$ python -q
>>> import numpy as np
>>> np.set_printoptions(precision=3, suppress=True, linewidth=200)
>>> tidy = lambda a: np.round(a, 3) + 0
>>> arr = np.loadtxt("arr.csv", delimiter=",")
>>> print(arr)
[[ 0.074  0.566 -0.154  0.168  0.471 -0.506  0.062 -0.501]
 [-0.346  0.68   0.794 -0.902 -0.37  -0.477  0.208  0.218]
 [-1.445 -0.387  0.39   0.13  -0.158  0.07   0.934  0.835]
 [ 0.142  0.717 -0.087 -1.104 -0.941  0.393 -0.219 -0.34 ]
 [ 0.029 -0.252  0.024  0.117  0.548  0.369 -0.282 -0.582]
 [-0.752  0.136 -0.438 -0.297  0.148  0.189 -0.116  0.112]
 [-1.364 -1.352  0.173 -0.019 -0.779  0.49   0.584  0.423]]
>>> x0 = np.array([2, 2, 0, 0, 0, 2, 2, 2])
>>> tidy(arr @ (2 * x0))
array([-1.22 ,  1.132,  0.028,  2.772, -2.872, -1.724, -4.876])
>>> print((arr @ x0).argmax())
3
>>> arr @ np.eye(8)[7]
array([-0.501,  0.218,  0.835, -0.34 , -0.582,  0.112,  0.423])
>>> print(np.linalg.norm(arr @ x0) <= np.linalg.norm(arr, 2) * np.linalg.norm(x0) + 1e-9)
True
>>> B = arr / np.linalg.norm(arr, axis=1)
Traceback (most recent call last):
  File "<python-input-10>", line 1, in <module>
    B = arr / np.linalg.norm(arr, axis=1)
        ~~~~^~~~~~~~~~~~~~~~~~~~~~~~~~~~~
ValueError: operands could not be broadcast together with shapes (7,8) (7,) 
>>> B = arr / np.linalg.norm(arr, axis=1, keepdims=True)
>>> G = B @ B.T
>>> (np.abs(G) > 0.9).astype(int)
array([[1, 0, 0, 0, 0, 0, 0],
       [0, 1, 0, 0, 0, 0, 0],
       [0, 0, 1, 0, 0, 0, 0],
       [0, 0, 0, 1, 0, 0, 0],
       [0, 0, 0, 0, 1, 0, 0],
       [0, 0, 0, 0, 0, 1, 0],
       [0, 0, 0, 0, 0, 0, 1]])
>>> np.argwhere(np.triu(np.abs(G) > 0.95, 1))
array([], shape=(0, 2), dtype=int64)
>>> tidy(np.linalg.norm(B, axis=1))
array([1., 1., 1., 1., 1., 1., 1.])
>>> W1 = np.array([[-1, -3, 2, -3, -3, -3],
...     [0, 4, -1, 4, 1, -4],
...     [0, 5, 4, 2, 3, 1],
...     [2, -5, 5, -1, 3, -1],
...     [3, -5, 0, 1, 1, 1],
...     [-2, 0, -4, 3, -3, -2],
...     [3, 1, 0, 4, -2, -3],
...     [5, 5, -2, -1, -3, -1]])
>>> beta = np.array([-1, 2, 2, 1, 2, 0])
>>> hid = np.maximum(arr @ W1 + beta, 0)
>>> tidy((hid > 0).mean(axis=0))
array([0.286, 0.714, 0.429, 1.   , 0.857, 0.571])
>>> np.linalg.matrix_rank(hid)
np.int64(6)
>>> C = np.array([[-2, 0], [-1, -1], [0, 0], [2, 1], [2, -1], [0, -1]])
>>> W1 @ C
array([[ -7,   6],
       [  6,   3],
       [  5,  -7],
       [  5,   2],
       [  3,   4],
       [  4,   8],
       [ -3,   8],
       [-23,  -2]])
>>> f, g = arr[6], arr[3]
>>> tidy(f @ f)
np.float64(5.086)
>>> p = (f @ g) / (f @ f) * f
>>> tidy(p)
array([ 0.135,  0.134, -0.017,  0.002,  0.077, -0.048, -0.058, -0.042])
>>> F = np.load("sample2.npy")
>>> F
array([[  6,   6,  -6,   6,   4],
       [ 12,  12, -12,  12,   8],
       [ 15,  15, -15,  15,  10]])
>>> W1 = np.array([[0, 3, 3], [3, 2, 2], [1, 0, 2], [2, 0, 2], [3, 0, 1]])
>>> beta = np.array([-2, 1, 1])
>>> hid = np.maximum(F @ W1 + beta, 0)
>>> print(np.linalg.matrix_rank(hid))
2
>>> (hid > 0).mean(axis=0)
array([1., 1., 1.])
>>> C = np.array([[0, 2, 1], [1, 1, -4], [5, -1, -4]])
>>> hid @ C
array([[ 206,   64, -230],
       [ 406,  132, -450],
       [ 506,  166, -560]])
>>> theta = np.radians(117)
>>> r_ = np.eye(8)
>>> r_[1, 1] = r_[3, 3] = np.cos(theta)
>>> r_[1, 3], r_[3, 1] = -np.sin(theta), np.sin(theta)
>>> tidy(r_)
array([[ 1.   ,  0.   ,  0.   ,  0.   ,  0.   ,  0.   ,  0.   ,  0.   ],
       [ 0.   , -0.454,  0.   , -0.891,  0.   ,  0.   ,  0.   ,  0.   ],
       [ 0.   ,  0.   ,  1.   ,  0.   ,  0.   ,  0.   ,  0.   ,  0.   ],
       [ 0.   ,  0.891,  0.   , -0.454,  0.   ,  0.   ,  0.   ,  0.   ],
       [ 0.   ,  0.   ,  0.   ,  0.   ,  1.   ,  0.   ,  0.   ,  0.   ],
       [ 0.   ,  0.   ,  0.   ,  0.   ,  0.   ,  1.   ,  0.   ,  0.   ],
       [ 0.   ,  0.   ,  0.   ,  0.   ,  0.   ,  0.   ,  1.   ,  0.   ],
       [ 0.   ,  0.   ,  0.   ,  0.   ,  0.   ,  0.   ,  0.   ,  1.   ]])
>>> B = arr @ r_.T
>>> tidy(np.linalg.det(r_)), tidy(np.trace(r_))
(np.float64(1.0), np.float64(5.092))
>>> print(np.allclose(arr @ arr.T, B @ B.T))
True
>>> tidy(np.abs(B - arr).max(axis=0))
array([0.   , 1.983, 0.   , 2.244, 0.   , 0.   , 0.   , 0.   ])
>>> tidy(np.linalg.svd(arr, compute_uv=False)), tidy(np.linalg.svd(B, compute_uv=False))
(array([3.   , 2.1  , 1.47 , 1.029, 0.72 , 0.504, 0.354]), array([3.   , 2.1  , 1.47 , 1.029, 0.72 , 0.504, 0.354]))
>>> r_[:, 5] @ r_[:, 6]
np.float64(0.0)
>>> tidy(np.linalg.pinv(r_))
array([[ 1.   ,  0.   ,  0.   ,  0.   ,  0.   ,  0.   ,  0.   ,  0.   ],
       [ 0.   , -0.454,  0.   ,  0.891,  0.   ,  0.   ,  0.   ,  0.   ],
       [ 0.   ,  0.   ,  1.   ,  0.   ,  0.   ,  0.   ,  0.   ,  0.   ],
       [ 0.   , -0.891,  0.   , -0.454,  0.   ,  0.   ,  0.   ,  0.   ],
       [ 0.   ,  0.   ,  0.   ,  0.   ,  1.   ,  0.   ,  0.   ,  0.   ],
       [ 0.   ,  0.   ,  0.   ,  0.   ,  0.   ,  1.   ,  0.   ,  0.   ],
       [ 0.   ,  0.   ,  0.   ,  0.   ,  0.   ,  0.   ,  1.   ,  0.   ],
       [ 0.   ,  0.   ,  0.   ,  0.   ,  0.   ,  0.   ,  0.   ,  1.   ]])
>>> tidy(r_.T @ r_)
array([[1., 0., 0., 0., 0., 0., 0., 0.],
       [0., 1., 0., 0., 0., 0., 0., 0.],
       [0., 0., 1., 0., 0., 0., 0., 0.],
       [0., 0., 0., 1., 0., 0., 0., 0.],
       [0., 0., 0., 0., 1., 0., 0., 0.],
       [0., 0., 0., 0., 0., 1., 0., 0.],
       [0., 0., 0., 0., 0., 0., 1., 0.],
       [0., 0., 0., 0., 0., 0., 0., 1.]])
>>> Uu, s, Vt = np.linalg.svd(arr, full_matrices=False)
>>> tidy(np.abs(Vt[0]))
array([0.679, 0.448, 0.135, 0.021, 0.233, 0.139, 0.348, 0.354])
>>> np.abs(Uu[:, 0]).round(6).argmax()
np.int64(6)
>>> print(tidy(Vt @ Vt.T))
[[1. 0. 0. 0. 0. 0. 0.]
 [0. 1. 0. 0. 0. 0. 0.]
 [0. 0. 1. 0. 0. 0. 0.]
 [0. 0. 0. 1. 0. 0. 0.]
 [0. 0. 0. 0. 1. 0. 0.]
 [0. 0. 0. 0. 0. 1. 0.]
 [0. 0. 0. 0. 0. 0. 1.]]
>>> print(np.allclose(Uu * s @ Vt, arr))
True
>>> tidy(Uu.T @ arr @ Vt.T)
array([[3.   , 0.   , 0.   , 0.   , 0.   , 0.   , 0.   ],
       [0.   , 2.1  , 0.   , 0.   , 0.   , 0.   , 0.   ],
       [0.   , 0.   , 1.47 , 0.   , 0.   , 0.   , 0.   ],
       [0.   , 0.   , 0.   , 1.029, 0.   , 0.   , 0.   ],
       [0.   , 0.   , 0.   , 0.   , 0.72 , 0.   , 0.   ],
       [0.   , 0.   , 0.   , 0.   , 0.   , 0.504, 0.   ],
       [0.   , 0.   , 0.   , 0.   , 0.   , 0.   , 0.354]])
>>> print(tidy(Uu.T @ Uu))
[[1. 0. 0. 0. 0. 0. 0.]
 [0. 1. 0. 0. 0. 0. 0.]
 [0. 0. 1. 0. 0. 0. 0.]
 [0. 0. 0. 1. 0. 0. 0.]
 [0. 0. 0. 0. 1. 0. 0.]
 [0. 0. 0. 0. 0. 1. 0.]
 [0. 0. 0. 0. 0. 0. 1.]]
>>> tidy(s)
array([3.   , 2.1  , 1.47 , 1.029, 0.72 , 0.504, 0.354])
>>> print(Uu.shape, s.shape, Vt.shape)
(7, 7) (7,) (7, 8)
>>> tidy(np.cumsum(s ** 2) / np.sum(s ** 2))
array([0.514, 0.765, 0.888, 0.949, 0.978, 0.993, 1.   ])
>>> Uu, s, Vt = np.linalg.svd(F)
>>> np.argmax(s[:-1] / (s[1:] + 1e-6)) + 1
np.int64(1)
>>> B = Uu[:, :1] @ np.diag(s[:1]) @ Vt[:1]
>>> np.linalg.matrix_rank(F, rtol=0.05)
np.int64(1)
>>> print(tidy(B))
[[  6.   6.  -6.   6.   4.]
 [ 12.  12. -12.  12.   8.]
 [ 15.  15. -15.  15.  10.]]
>>> tidy(np.linalg.norm(F - B) / np.linalg.norm(F))
np.float64(0.0)
>>> tidy(np.linalg.norm(F - B, 2)), tidy(s[1])
(np.float64(0.0), np.float64(0.0))
>>> X = np.loadtxt("block2.csv", delimiter=",")
>>> X
array([[ 22.181,   5.579,  11.38 ],
       [ -0.752,   4.197, -13.901],
       [ -4.46 , -25.325,  39.391],
       [  9.693,  12.322,  23.152],
       [ 13.344,   3.551,  21.363],
       [ 18.173,  28.179, -39.248],
       [-28.021, -26.038,  -0.619],
       [ 15.325,   1.233, -15.228],
       [ 21.845, -31.377,   7.707],
       [ 32.94 ,  17.679, -14.119],
       [ -2.002, -12.079,  38.367],
       [ -7.546,  15.892,  32.493],
       [ 43.585,  45.127, -29.204],
       [ -7.855,   2.663,  -7.69 ],
       [  5.213,  19.347,  -3.112],
       [-22.12 , -27.221,  -0.362],
       [-19.615, -19.955,  13.463],
       [ -7.813, -16.608,   2.309],
       [ 35.839, -11.405, -30.629],
       [-24.022, -16.898,   2.271],
       [  2.962,  13.026, -24.081],
       [ 12.968, -33.511,  -9.891],
       [ -7.121,  -5.782,  13.349],
       [  0.177,  -5.035, -13.433],
       [-15.787,  32.451,  -4.781],
       [ -5.709, -38.721,  -4.751],
       [ -3.725,   1.921,  19.563],
       [-13.789,  -6.685, -26.219],
       [-18.632, -33.573, -25.008],
       [ 23.665,   7.319,   7.383],
       [-12.64 , -44.459, -23.458],
       [ 12.794, -13.649,  -3.82 ],
       [ 14.435,  11.771,  11.471],
       [ -8.133, -10.962,  31.484],
       [ 23.248, -17.254,  -2.993],
       [ 21.842,  10.154, -15.704],
       [  9.006,   8.065,  -9.564],
       [  8.268,  -9.682,  17.913]])
>>> x0 = np.array([0, 3, 3])
>>> target = X @ x0
>>> beta, lr = np.zeros(3), 1 / np.linalg.norm(X, 2) ** 2
>>> for i in range(300):
...     beta -= lr * X.T @ (X @ beta - target)
...     if i % 50 == 0: print(i, round(np.linalg.norm(X @ beta - target), 3))
... 
0 182.547
50 0.0
100 0.0
150 0.0
200 0.0
250 0.0
>>> tidy(np.linalg.cond(X))
np.float64(1.641)
>>> tidy(beta)
array([0., 3., 3.])
>>> P = X @ np.linalg.solve(X.T @ X, X.T)
>>> tidy(np.linalg.eigvalsh(P))
array([0., 0., 0., 0., 0., 0., 0., 0., 0., 0., 0., 0., 0., 0., 0., 0., 0., 0., 0., 0., 0., 0., 0., 0., 0., 0., 0., 0., 0., 0., 0., 0., 0., 0., 0., 1., 1., 1.])
>>> G = np.cov(X, rowvar=False)
>>> tidy(np.corrcoef(X[:, 2], X[:, 0])[0, 1])
np.float64(-0.23)
>>> tidy(np.polyfit(X[:, 2], X[:, 0], 1))
array([-0.203,  3.493])
>>> dist = np.linalg.norm(X[:, None] - X[None], axis=-1)
>>> dist.mean(axis=1).argmax()
np.int64(12)
>>> print(np.flatnonzero(dist[32] < dist.mean() / 2))
[ 0  3  4 14 29 32]
>>> s = 10 * 0.9 ** np.arange(5)
>>> q, _ = np.linalg.qr(np.array([[-1.3, -0.2, -3.2, 1.0, -0.4],
...     [-1.3, -0.7, -0.3, -0.8, -0.5],
...     [-0.8, 0.5, -1.0, 0.7, 1.5],
...     [-0.8, -0.4, 0.6, 0.4, 1.0],
...     [0.0, 1.0, -1.2, -0.8, 0.6]]))
>>> rng = np.random.default_rng(793)
>>> E = rng.normal(size=(29, 5)) * s @ q
>>> tidy(E)
array([[ -8.874,   0.728,  -7.041,   3.914,  10.299],
       [ -3.831,   3.249,  11.233,  -4.946,  14.924],
       [  3.409, -17.515, -11.967,  11.46 ,  -6.6  ],
       [ -5.61 ,  -1.101,  10.647,   2.683,   5.11 ],
       [  5.025,   4.446, -14.831,   3.417,  -9.269],
       [ -8.067, -12.072, -17.605,   7.166,   6.442],
       [ -0.904,  -2.366, -11.431,   1.204,   2.416],
       [ -7.168,   9.935,   8.363,   7.426,  -7.423],
       [  0.996,  -2.133,   7.915,  -1.765,   8.133],
       [ 10.312,  -3.022,  -7.691,   5.943,   1.231],
       [ -9.305,  -6.336,  24.526,  -7.674,  -3.523],
       [-13.176,  -2.903,  -1.169,  13.388, -22.518],
       [  7.836,   4.594,   8.281,  -3.371,   1.667],
       [-10.94 ,  -5.377,  -3.419,  10.948,   1.186],
       [  2.41 ,   0.166,  -2.677,   3.311,  -0.696],
       [ -2.138,  -9.287,  -8.991,  10.798,  -2.428],
       [ -1.129,   5.281,   6.829,  -2.312,   5.042],
       [-12.6  ,   3.015,   5.099,   0.922,  -3.078],
       [  1.279,  -3.696,  -5.637,  11.933,  -3.191],
       [ -6.56 ,  -9.815,  -0.03 ,  -4.53 ,   8.241],
       [  9.037,  -2.662, -12.543,  -6.348,  -6.152],
       [ -0.228,  -7.34 ,  -6.99 ,  -4.464,  -2.135],
       [  8.406,  -1.008,  -2.976,   0.957,   5.636],
       [ -5.295, -10.006,  -9.184,   5.143, -14.842],
       [  7.931, -10.642,   4.594,  -2.494,   2.719],
       [  0.902, -11.223,   2.658,  20.545,  -8.752],
       [ -5.6  ,  -1.852,   9.086,   7.308,   5.672],
       [  2.378,   0.102,   2.607,   1.092,   5.682],
       [  0.569,   8.733,   2.595,   8.123,  -2.624]])
>>> x0 = np.array([-2, -2, 1, 2, -2])
>>> target = E @ x0
>>> tidy(np.linalg.solve(E.T @ E, E.T @ target))
array([-2., -2.,  1.,  2., -2.])
>>> target = target + 0.1 * rng.normal(size=29)
>>> tidy(target)
array([ -3.639, -27.357,  52.415,  19.283,  -8.212,  24.305,  -7.376,  32.573,  -9.521, -12.739,  47.366, 102.539, -26.35 ,  48.765,  -0.015,  40.172, -16.336,  32.366,  29.55 ,   7.191, -25.796,
         3.553, -27.119,  61.322,  -0.263,  81.756,  27.155, -11.478,   5.715])
>>> beta, *_ = np.linalg.lstsq(E, target)
>>> print(tidy(beta))
[-1.994 -1.997  0.999  2.002 -1.996]
>>> tidy(np.linalg.norm(target - E @ beta))
np.float64(0.667)
